% python3 -q
>>> import numpy as np
>>> import numpy.linalg as la
>>> np.set_printoptions(suppress=True, linewidth=140)
>>> rnd = lambda a: np.round(a, 2) + 0
>>> mat = np.array([[1, 0, 0], [0, 1, 0], [0, 0, 1]])
>>> mat
array([[1, 0, 0],
       [0, 1, 0],
       [0, 0, 1]])
>>> M2 = mat / np.sqrt((mat ** 2).mean(axis=1, keepdims=True))
>>> la.matrix_rank(M2) == la.matrix_rank(mat)
np.True_
>>> la.matrix_rank(mat - mat.mean(axis=1, keepdims=True))
np.int64(2)
>>> rnd(la.norm(M2, axis=1))
array([1.73, 1.73, 1.73])
>>> rnd(mat - mat.mean(axis=1, keepdims=True))
array([[ 0.67, -0.33, -0.33],
       [-0.33,  0.67, -0.33],
       [-0.33, -0.33,  0.67]])
>>> M2 = mat / la.norm(mat, axis=1, keepdims=True)
>>> gram = M2 @ M2.T
>>> (gram - 2 * np.eye(3)).round(6).argmax(axis=1)
array([1, 0, 0])
>>> gram[0]
array([1., 0., 0.])
>>> vec = np.ones(3)
>>> for _ in range(7):
...     vec = mat @ vec
...     vec /= la.norm(vec)
...     print(round(vec @ mat @ vec, 2))
... 
1.0
1.0
1.0
1.0
1.0
1.0
1.0
>>> rnd(la.eigvalsh(mat)[-1])
np.float64(1.0)
>>> rnd(vec)
array([0.58, 0.58, 0.58])
>>> W1 = np.array([[0, 0, 2, 1], [0, 0, 0, 0], [1, 2, 0, 0]])
>>> c = np.array([3, 7, 2, 7])
>>> H = np.maximum(mat @ W1 + c, 0)
>>> H
array([[3, 7, 4, 8],
       [3, 7, 2, 7],
       [4, 9, 2, 7]])
>>> (H > 0).astype(int)
array([[1, 1, 1, 1],
       [1, 1, 1, 1],
       [1, 1, 1, 1]])
>>> (H > 0).mean(axis=0)
array([1., 1., 1., 1.])
>>> W2 = np.array([[2, -2], [-1, -2], [1, 0], [-2, 1]])
>>> print(H @ W2)
[[-13 -12]
 [-13 -13]
 [-13 -19]]
>>> (H @ W2).round(6).argmax(axis=1)
array([1, 0, 0])
>>> J = np.load("dump.npy")
>>> rnd(J)
array([[ 0.66, -0.19,  0.31,  0.2 , -0.23],
       [-0.19,  0.9 ,  0.16,  0.1 , -0.14],
       [ 0.31,  0.16,  0.63, -0.33, -0.03],
       [ 0.2 ,  0.1 , -0.33,  0.64, -0.27],
       [-0.23, -0.14, -0.03, -0.27,  0.18]])
>>> gram = J.T @ J
>>> (J @ J.T).shape
(5, 5)
>>> print(rnd(la.eigvalsh(gram)[::-1]))
[1. 1. 1. 0. 0.]
>>> u, r1 = mat[0], mat[2]
>>> u @ u
np.int64(1)
>>> pr = (u @ r1) / (u @ u) * u
>>> print(r1 - pr)
[0. 0. 1.]
>>> la.matrix_rank(np.outer(u, r1))
np.int64(1)
>>> np.unique(J.round(6), axis=0).shape
(5, 5)
>>> rnd(J @ la.pinv(J) @ J)
array([[ 0.66, -0.19,  0.31,  0.2 , -0.23],
       [-0.19,  0.9 ,  0.16,  0.1 , -0.14],
       [ 0.31,  0.16,  0.63, -0.33, -0.03],
       [ 0.2 ,  0.1 , -0.33,  0.64, -0.27],
       [-0.23, -0.14, -0.03, -0.27,  0.18]])
>>> np.allclose(J[:-1].T @ la.lstsq(J[:-1].T, J[-1])[0], J[-1])
True
>>> vals, evecs = la.eigh(J)
>>> vec = np.array([-5, -2, 5, 2, -3])
>>> rnd(la.eigvalsh(J[1:, 1:]))
array([0.  , 0.34, 1.  , 1.  ])
>>> rnd(evecs * np.maximum(vals, 0) @ evecs.T)
array([[ 0.66, -0.19,  0.31,  0.2 , -0.23],
       [-0.19,  0.9 ,  0.16,  0.1 , -0.14],
       [ 0.31,  0.16,  0.63, -0.33, -0.03],
       [ 0.2 ,  0.1 , -0.33,  0.64, -0.27],
       [-0.23, -0.14, -0.03, -0.27,  0.18]])
>>> rnd(vec @ J @ vec)
np.float64(1.59)
>>> W0 = np.loadtxt("a.csv", delimiter=",")
>>> print(W0)
[[ 2.  2.  2.  2.  2.  2.]
 [ 2.  4.  4.  4.  4.  4.]
 [ 2.  4.  6.  6.  6.  6.]
 [ 2.  4.  6.  8.  8.  8.]
 [ 2.  4.  6.  8. 10. 10.]
 [ 2.  4.  6.  8. 10. 12.]]
>>> (W0 + W0.T) / 2
array([[ 2.,  2.,  2.,  2.,  2.,  2.],
       [ 2.,  4.,  4.,  4.,  4.,  4.],
       [ 2.,  4.,  6.,  6.,  6.,  6.],
       [ 2.,  4.,  6.,  8.,  8.,  8.],
       [ 2.,  4.,  6.,  8., 10., 10.],
       [ 2.,  4.,  6.,  8., 10., 12.]])
>>> rnd(np.sort(np.abs(la.eigvals(W0))))
array([ 0.53,  0.64,  0.89,  1.55,  3.98, 34.41])
>>> rnd(np.abs(la.eigvals(W0)).max())
np.float64(34.41)
>>> W0 @ W0
array([[ 24.,  44.,  60.,  72.,  80.,  84.],
       [ 44.,  84., 116., 140., 156., 164.],
       [ 60., 116., 164., 200., 224., 236.],
       [ 72., 140., 200., 248., 280., 296.],
       [ 80., 156., 224., 280., 320., 340.],
       [ 84., 164., 236., 296., 340., 364.]])
>>> vals, evecs = la.eigvalsh(W0)
Traceback (most recent call last):
  File "<python-input-52>", line 1, in <module>
    vals, evecs = la.eigvalsh(W0)
    ^^^^^^^^^^^
ValueError: too many values to unpack (expected 2)
>>> vals, evecs = la.eigh(W0)
>>> rnd(np.abs(evecs[:, -1]))
array([0.13, 0.26, 0.37, 0.46, 0.52, 0.55])
>>> vals.sum(), np.trace(W0)
(np.float64(42.0), np.float64(42.0))
>>> rnd(vals)
array([ 0.53,  0.64,  0.89,  1.55,  3.98, 34.41])
>>> np.abs(evecs[:, -1]).round(6).argmax()
np.int64(5)
>>> rnd(la.eigvalsh(W0 + 5 * np.eye(6)))
array([ 5.53,  5.64,  5.89,  6.55,  8.98, 39.41])
>>> rnd(la.svd(W0, compute_uv=False))
array([34.41,  3.98,  1.55,  0.89,  0.64,  0.53])
